In [1]: import numpy as np

In [2]: import numpy.linalg as la

In [3]: np.set_printoptions(precision=3, suppress=True, linewidth=200)

In [4]: tidy = lambda a: np.round(a, 3) + 0

In [5]: arr = np.load("layer12.npy")

In [6]: arr
Out[6]: 
array([[-1, -1, -2, -1, -1, -3,  2, -4,  2, -1,  2, -4],
       [ 0,  0, -1,  0,  0, -2,  3, -3,  3,  0,  3, -3],
       [ 0,  0, -1,  0,  0, -2,  3, -3,  3,  0,  3, -3],
       [ 0,  0, -1,  0,  0, -2,  3, -3,  3,  0,  3, -3],
       [-2, -2, -3, -2, -2, -4,  1, -5,  1, -2,  1, -5]])

In [7]: f = np.array([2, 4])

In [8]: np.polyval(f, arr[2])
Out[8]: array([ 4,  4,  2,  4,  4,  0, 10, -2, 10,  4, 10, -2])

In [9]: r = la.matrix_rank(arr)

In [10]: r
Out[10]: np.int64(2)

In [11]: ns = la.svd(arr)[2][r:].T

In [12]: ns.shape
Out[12]: (12, 10)

In [13]: [int(la.matrix_rank(np.delete(arr, i, axis=0))) for i in range(5)]
Out[13]: [2, 2, 2, 2, 2]

In [14]: tidy(ns @ ns.T)
Out[14]: 
array([[ 0.917, -0.083, -0.083, -0.083, -0.083, -0.083, -0.083, -0.083, -0.083, -0.083, -0.083, -0.083],
       [-0.083,  0.917, -0.083, -0.083, -0.083, -0.083, -0.083, -0.083, -0.083, -0.083, -0.083, -0.083],
       [-0.083, -0.083,  0.897, -0.083, -0.083, -0.123, -0.023, -0.143, -0.023, -0.083, -0.023, -0.143],
       [-0.083, -0.083, -0.083,  0.917, -0.083, -0.083, -0.083, -0.083, -0.083, -0.083, -0.083, -0.083],
       [-0.083, -0.083, -0.083, -0.083,  0.917, -0.083, -0.083, -0.083, -0.083, -0.083, -0.083, -0.083],
       [-0.083, -0.083, -0.123, -0.083, -0.083,  0.837,  0.037, -0.203,  0.037, -0.083,  0.037, -0.203],
       [-0.083, -0.083, -0.023, -0.083, -0.083,  0.037,  0.737,  0.097, -0.263, -0.083, -0.263,  0.097],
       [-0.083, -0.083, -0.143, -0.083, -0.083, -0.203,  0.097,  0.737,  0.097, -0.083,  0.097, -0.263],
       [-0.083, -0.083, -0.023, -0.083, -0.083,  0.037, -0.263,  0.097,  0.737, -0.083, -0.263,  0.097],
       [-0.083, -0.083, -0.083, -0.083, -0.083, -0.083, -0.083, -0.083, -0.083,  0.917, -0.083, -0.083],
       [-0.083, -0.083, -0.023, -0.083, -0.083,  0.037, -0.263,  0.097, -0.263, -0.083,  0.737,  0.097],
       [-0.083, -0.083, -0.143, -0.083, -0.083, -0.203,  0.097, -0.263,  0.097, -0.083,  0.097,  0.737]])

In [15]: feats = np.load("a.npy")

In [16]: feats
Out[16]: 
array([[ 0.4, -0.4,  3. ,  0.8, -0.1,  0.7, -1.1,  0. , -1.6],
       [ 0.6,  0.4, -0.3,  1.5, -1.8, -1.5,  2.2, -0.9, -1.1],
       [-1.4, -1.4, -1.5, -0.1, -1.4,  1.1, -2.7, -0.1,  0.4],
       [ 0.1,  0.7, -3.6, -0.2, -0.5, -0.2, -1.1, -0.7,  1.8],
       [-0.1,  0. ,  6.6, -1.5,  0.3,  0.4,  0. ,  1.6, -1.4],
       [-0.2, -0.2,  0.9, -1.2, -0.5,  1.5,  0.1, -0.7, -0.3],
       [-0.4,  0.6,  0.3,  0.6,  0.8, -0.4, -1. , -0.4,  1.8],
       [-0.1,  1. ,  1.5, -0.2,  0.6,  1.5,  0.3,  0.4, -0.2]])

In [17]: M2 = feats / la.norm(feats, axis=1)
ValueError: operands could not be broadcast together with shapes (8,9) (8,) 


In [18]: M2 = feats / la.norm(feats, axis=1, keepdims=True)

In [19]: C2 = M2 @ M2.T

In [20]: tidy(la.norm(M2, axis=1))
Out[20]: array([1., 1., 1., 1., 1., 1., 1., 1.])

In [21]: tidy(np.degrees(np.arccos(np.clip(C2[2, 6], -1, 1))))
Out[21]: np.float64(83.743)

In [22]: M2 = feats / np.sqrt((feats ** 2).mean(axis=1, keepdims=True))

In [23]: la.matrix_rank(feats - feats.mean(axis=1, keepdims=True))
Out[23]: np.int64(8)

In [24]: T = np.stack([feats, 4 * feats, feats[::-1]])

In [25]: la.matrix_rank(T)
Out[25]: array([8, 8, 8])

In [26]: tidy(la.norm(T, axis=(1, 2)))
Out[26]: array([11.548, 46.193, 11.548])

In [27]: tidy(np.einsum("bij,cij->bc", T, T))
Out[27]: 
array([[ 133.36,  533.44,  -49.9 ],
       [ 533.44, 2133.76, -199.6 ],
       [ -49.9 , -199.6 ,  133.36]])

In [28]: la.matrix_rank(T.reshape(3, -1))
Out[28]: np.int64(2)

In [29]: rng = np.random.default_rng(1311)

In [30]: M2 = feats + rng.integers(-2, 3, (8, 1)) @ rng.integers(-2, 3, (1, 9))

In [31]: tidy(M2)
Out[31]: 
array([[-3.6, -4.4, -1. ,  0.8, -4.1,  2.7,  0.9,  4. ,  2.4],
       [-1.4, -1.6, -2.3,  1.5, -3.8, -0.5,  3.2,  1.1,  0.9],
       [ 0.6,  0.6,  0.5, -0.1,  0.6,  0.1, -3.7, -2.1, -1.6],
       [-1.9, -1.3, -5.6, -0.2, -2.5,  0.8, -0.1,  1.3,  3.8],
       [ 3.9,  4. , 10.6, -1.5,  4.3, -1.6, -2. , -2.4, -5.4],
       [ 1.8,  1.8,  2.9, -1.2,  1.5,  0.5, -0.9, -2.7, -2.3],
       [-4.4, -3.4, -3.7,  0.6, -3.2,  1.6,  1. ,  3.6,  5.8],
       [-4.1, -3. , -2.5, -0.2, -3.4,  3.5,  2.3,  4.4,  3.8]])

In [32]: tidy(la.svd(M2 - feats, compute_uv=False))
Out[32]: array([22.804,  0.   ,  0.   ,  0.   ,  0.   ,  0.   ,  0.   ,  0.   ])

In [33]: np.abs(M2 - feats).sum(axis=1)
Out[33]: array([28., 14., 14., 14., 28., 14., 28., 28.])

In [34]: tidy(M2 - feats)
Out[34]: 
array([[-4., -4., -4.,  0., -4.,  2.,  2.,  4.,  4.],
       [-2., -2., -2.,  0., -2.,  1.,  1.,  2.,  2.],
       [ 2.,  2.,  2.,  0.,  2., -1., -1., -2., -2.],
       [-2., -2., -2.,  0., -2.,  1.,  1.,  2.,  2.],
       [ 4.,  4.,  4.,  0.,  4., -2., -2., -4., -4.],
       [ 2.,  2.,  2.,  0.,  2., -1., -1., -2., -2.],
       [-4., -4., -4.,  0., -4.,  2.,  2.,  4.,  4.],
       [-4., -4., -4.,  0., -4.,  2.,  2.,  4.,  4.]])

In [35]: W0 = np.loadtxt("m.csv", delimiter=",")

In [36]: W0
Out[36]: 
array([[-0.156, -1.313,  1.531,  0.844,  0.687,  2.531],
       [-2.194, -5.387, -4.581, -1.194, -3.387, -3.581],
       [-1.148, -3.296, -1.444, -0.148, -1.296, -0.444],
       [-0.183, -1.365,  1.452,  0.817,  0.635,  2.452],
       [-0.241, -1.481,  1.278,  0.759,  0.519,  2.278],
       [-1.607, -4.213, -2.82 , -0.607, -2.213, -1.82 ],
       [ 0.577,  0.155,  3.732,  1.577,  2.155,  4.732],
       [ 0.347, -0.306,  3.041,  1.347,  1.694,  4.041],
       [-1.142, -3.283, -1.425, -0.142, -1.283, -0.425],
       [-2.193, -5.386, -4.579, -1.193, -3.386, -3.579],
       [-1.491, -3.983, -2.474, -0.491, -1.983, -1.474],
       [-0.962, -2.924, -0.885,  0.038, -0.924,  0.115],
       [ 0.028, -0.945,  2.083,  1.028,  1.055,  3.083],
       [-0.677, -2.354, -0.03 ,  0.323, -0.354,  0.97 ],
       [-0.085, -1.169,  1.746,  0.915,  0.831,  2.746],
       [-0.575, -2.15 ,  0.274,  0.425, -0.15 ,  1.274],
       [-1.226, -3.451, -1.677, -0.226, -1.451, -0.677],
       [ 0.136, -0.728,  2.408,  1.136,  1.272,  3.408],
       [-1.419, -3.839, -2.258, -0.419, -1.839, -1.258],
       [-0.284, -1.568,  1.147,  0.716,  0.432,  2.147],
       [-0.127, -1.255,  1.618,  0.873,  0.745,  2.618],
       [-1.925, -4.851, -3.776, -0.925, -2.851, -2.776],
       [-0.563, -2.126,  0.311,  0.437, -0.126,  1.311],
       [-1.381, -3.762, -2.142, -0.381, -1.762, -1.142],
       [-1.95 , -4.901, -3.851, -0.95 , -2.901, -2.851],
       [-0.109, -1.218,  1.674,  0.891,  0.782,  2.674],
       [-0.514, -2.029,  0.457,  0.486, -0.029,  1.457],
       [-0.532, -2.064,  0.404,  0.468, -0.064,  1.404],
       [-0.191, -1.383,  1.426,  0.809,  0.617,  2.426],
       [-0.663, -2.326,  0.011,  0.337, -0.326,  1.011],
       [-0.942, -2.884, -0.826,  0.058, -0.884,  0.174]])

In [37]: # rows and columns are dependent

In [38]: idx = W0[:, 5] > np.median(W0[:, 5])

In [39]: f = W0[idx].mean(axis=0) - W0[~idx].mean(axis=0)

In [40]: ((W0 - W0.mean(axis=0)) @ f > 0).astype(int)
Out[40]: array([1, 0, 0, 1, 1, 0, 1, 1, 0, 0, 0, 0, 1, 1, 1, 1, 0, 1, 0, 1, 1, 0, 1, 0, 0, 1, 1, 1, 1, 1, 0])

In [41]: tidy((((W0 - W0.mean(axis=0)) @ f > 0) == idx).mean())
Out[41]: np.float64(0.903)

In [42]: np.argsort(-np.abs(f).round(6), kind="stable")
Out[42]: array([2, 5, 1, 4, 0, 3])

In [43]: Ac = W0 - W0.mean(axis=0)

In [44]: Uu, sigma, VT = la.svd(Ac, full_matrices=False)

In [45]: (np.sign(Uu[:, 0]) == np.sign(Uu[0, 0])).astype(int)
Out[45]: array([1, 0, 0, 1, 1, 0, 1, 1, 0, 0, 0, 0, 1, 1, 1, 1, 0, 1, 0, 1, 1, 0, 1, 0, 0, 1, 1, 1, 1, 1, 0])

In [46]: tidy(Ac.mean(axis=0))
Out[46]: array([0., 0., 0., 0., 0., 0.])

In [47]: tidy(sigma ** 2 / (sigma ** 2).sum())
Out[47]: array([1., 0., 0., 0., 0., 0.])

In [48]: np.abs(Uu[:, 0]).argmax()
Out[48]: np.int64(1)

In [49]: tidy(VT[0] * np.sign(VT[0, np.abs(VT[0]).argmax()]))
Out[49]: array([0.189, 0.378, 0.567, 0.189, 0.378, 0.567])

In [50]: X = np.load("x.npy")

In [51]: X
Out[51]: 
array([[  0.012,  -0.975,  -3.124,   0.063,  -0.833,  -8.423,   3.604,   0.763],
       [ -1.071,   1.253,  -2.434,  -0.876,  -2.34 ,  -8.699,   2.763,   2.339],
       [ -0.537,   0.254,  -4.522,  -0.901,  -2.821,  -9.247,   3.242,   2.53 ],
       [  0.068,   0.611,  -4.083,  -1.277,  -3.628,  -7.383,   3.717,   2.732],
       [  0.483,   0.416,  -4.177,   2.096,  -2.285,  -9.083,   3.186,   3.481],
       [  1.482,  -0.855,  -3.317,   0.304,  -3.425,  -7.345,   3.031,   3.773],
       [  0.099,  -0.541,  -4.37 ,   1.088,  -1.714,  -7.653,   2.453,   2.507],
       [ -1.132,   1.188,  -2.393,   0.598,  -3.086,  -9.241,   3.879,   3.109],
       [  1.234,  -1.416,  -4.205,  -1.642,  -1.958,  -9.854,   3.387,   3.65 ],
       [  0.461,  -0.486,  -2.613,   0.008,  -1.943,  -7.644,   4.423,   3.644],
       [  1.484,   0.25 ,  -2.94 ,  -0.669,  -1.305, -11.232,   2.883,   3.63 ],
       [  0.985,   0.335,  -4.182,  -0.012,  -1.638,  -8.811,   1.44 ,   0.728],
       [ -0.217,   0.129,  -2.425,   1.225,  -3.499, -10.384,   1.462,   3.949],
       [ -0.136,   1.318,  -2.863,   1.252,  -1.369,  -7.86 ,   2.003,   5.294],
       [  0.872,  -0.938,  -1.966,  -0.775,  -3.118,  -8.777,   3.426,   3.474],
       [ -0.632,   0.498,  -3.425,   0.46 ,  -1.823,  -8.469,   2.631,   4.593],
       [  0.795,   1.532,  -3.717,   0.97 ,  -2.175,  -7.191,   3.647,   2.437],
       [  0.055,   1.49 ,  -2.937,   0.119,  -4.078,  -8.712,   3.842,   2.853],
       [  1.002,  -0.059,  -1.924,  -1.68 ,  -3.552,  -8.899,   2.223,   2.87 ],
       [ -0.472,  -0.079,  -4.25 ,   0.003,  -2.273,  -8.334,   2.772,   3.376],
       [ -1.831,   0.726,  -1.911,  -0.067,  -3.673,  -7.442,   3.117,   3.045],
       [ -0.206,  -1.176,  -2.989,  -0.305,  -4.147,  -8.91 ,   2.801,   4.301],
       [  0.424,   0.39 ,  -3.068,  -1.153,  -2.161,  -8.093,   2.326,   3.558],
       [ -1.398,  -0.53 ,  -3.359,   0.196,  -4.967,  -9.071,   2.425,   2.896],
       [  0.249,   0.733,  -3.335,  -0.399,  -2.671,  -9.793,   2.014,   4.335],
       [  0.78 ,   1.586,  -2.241,  -2.249,  -2.888,  -9.445,   3.285,   3.566]])

In [52]: d = la.norm(X[:, None] - X[None], axis=-1)

In [53]: np.unravel_index(d.round(6).argmax(), d.shape)
Out[53]: (np.int64(10), np.int64(20))

In [54]: tidy(d[:5, :5])
Out[54]: 
array([[0.   , 3.61 , 3.547, 4.245, 4.184],
       [3.61 , 0.   , 2.538, 3.007, 4.077],
       [3.547, 2.538, 0.   , 2.285, 3.375],
       [4.245, 3.007, 2.285, 0.   , 4.139],
       [4.184, 4.077, 3.375, 4.139, 0.   ]])

In [55]: d.shape
Out[55]: (26, 26)

In [56]: (d + 1e9 * np.eye(26)).round(6).argmin(axis=1)
Out[56]: array([ 6,  7, 19,  2,  6, 14, 19, 17, 10, 14, 24,  6, 24, 15, 18, 19,  6,  7, 14, 15,  7, 14, 19, 21, 15, 18])

In [57]: d[1].round(6).argsort(kind="stable")[:4]
Out[57]: array([ 1,  7, 22, 20])

In [58]: d.mean(axis=1).argmax()
Out[58]: np.int64(0)
